$ ipython --no-banner

In [1]: import numpy as np

In [2]: from numpy import linalg as LA

In [3]: np.set_printoptions(precision=1, suppress=True, linewidth=100)

In [4]: A = np.loadtxt("dump.csv", delimiter=",")

In [5]: A
Out[5]: 
array([[ 18., -12.,   0.],
       [-12.,  26., -12.],
       [  0., -12.,   8.]])

In [6]: vals, evecs = LA.eigh(A)

In [7]: vec = np.array([-3, -1, -1])

In [8]: (np.sign(evecs[:, -1].round(6)) == np.sign(evecs[0, -1].round(6))).astype(int)
Out[8]: array([1, 0, 1])

In [9]: np.round(evecs * np.abs(vals) @ evecs.T, 1) + 0
Out[9]: 
array([[ 18., -12.,   0.],
       [-12.,  26., -12.],
       [  0., -12.,   8.]])

In [10]: np.round(evecs * np.maximum(vals, 0) @ evecs.T, 1) + 0
Out[10]: 
array([[ 18., -12.,   0.],
       [-12.,  26., -12.],
       [  0., -12.,   8.]])

In [11]: round(vec @ A @ vec / (vec @ vec), 1), round(vals[0], 1), vals[-1]
Out[11]: (np.float64(9.1), np.float64(-0.0), np.float64(38.0))

In [12]: np.abs(A).sum(axis=1).max(), np.abs(vals).max()
Out[12]: (np.float64(50.0), np.float64(38.0))

In [13]: U, s, VT = LA.svd(A)

In [14]: evecs = VT[:(s > 1e-8).sum()]

In [15]: rng = np.random.default_rng(145)

In [16]: vec = A[1] + -3 * A[0] + rng.integers(2) * np.eye(3)[2]

In [17]: vec
Out[17]: array([-66.,  62., -11.])

In [18]: round(float(LA.norm(vec - evecs.T @ evecs @ vec)), 1)
Out[18]: 0.8

In [19]: data = np.load("layer1.npy")

In [20]: data
Out[20]: 
array([[ 0,  0,  2, -4,  4,  3,  5,  3,  2],
       [ 0, -6,  6,  1,  5,  4, -2, -1,  1],
       [ 2,  6, -2,  1, -6, -1,  0, -5,  1],
       [-4,  1,  1,  4, -1, -2,  5,  2,  0],
       [ 4,  5, -6, -1,  2,  1,  1, -2, -3],
       [ 3,  4, -1, -2,  1,  0, -5, -5,  3],
       [ 5, -2,  0,  5,  1, -5, -2,  4, -5],
       [ 3, -1, -5,  2, -2, -5,  4,  0, -1],
       [ 2,  1,  1,  0, -3,  3, -5, -1, -6]])

In [21]: r0 = np.array([-2, -2, -1, 2, 0, -2, -1, 0, -1])

In [22]: M2 = data + np.outer(r0, np.eye(9)[2])

In [23]: print(LA.matrix_rank(M2 - data))
1

In [24]: LA.matrix_rank(LA.inv(M2) - LA.inv(data), tol=1e-8)
Out[24]: np.int64(1)

In [25]: M2
Out[25]: 
array([[ 0.,  0.,  0., -4.,  4.,  3.,  5.,  3.,  2.],
       [ 0., -6.,  4.,  1.,  5.,  4., -2., -1.,  1.],
       [ 2.,  6., -3.,  1., -6., -1.,  0., -5.,  1.],
       [-4.,  1.,  3.,  4., -1., -2.,  5.,  2.,  0.],
       [ 4.,  5., -6., -1.,  2.,  1.,  1., -2., -3.],
       [ 3.,  4., -3., -2.,  1.,  0., -5., -5.,  3.],
       [ 5., -2., -1.,  5.,  1., -5., -2.,  4., -5.],
       [ 3., -1., -5.,  2., -2., -5.,  4.,  0., -1.],
       [ 2.,  1.,  0.,  0., -3.,  3., -5., -1., -6.]])
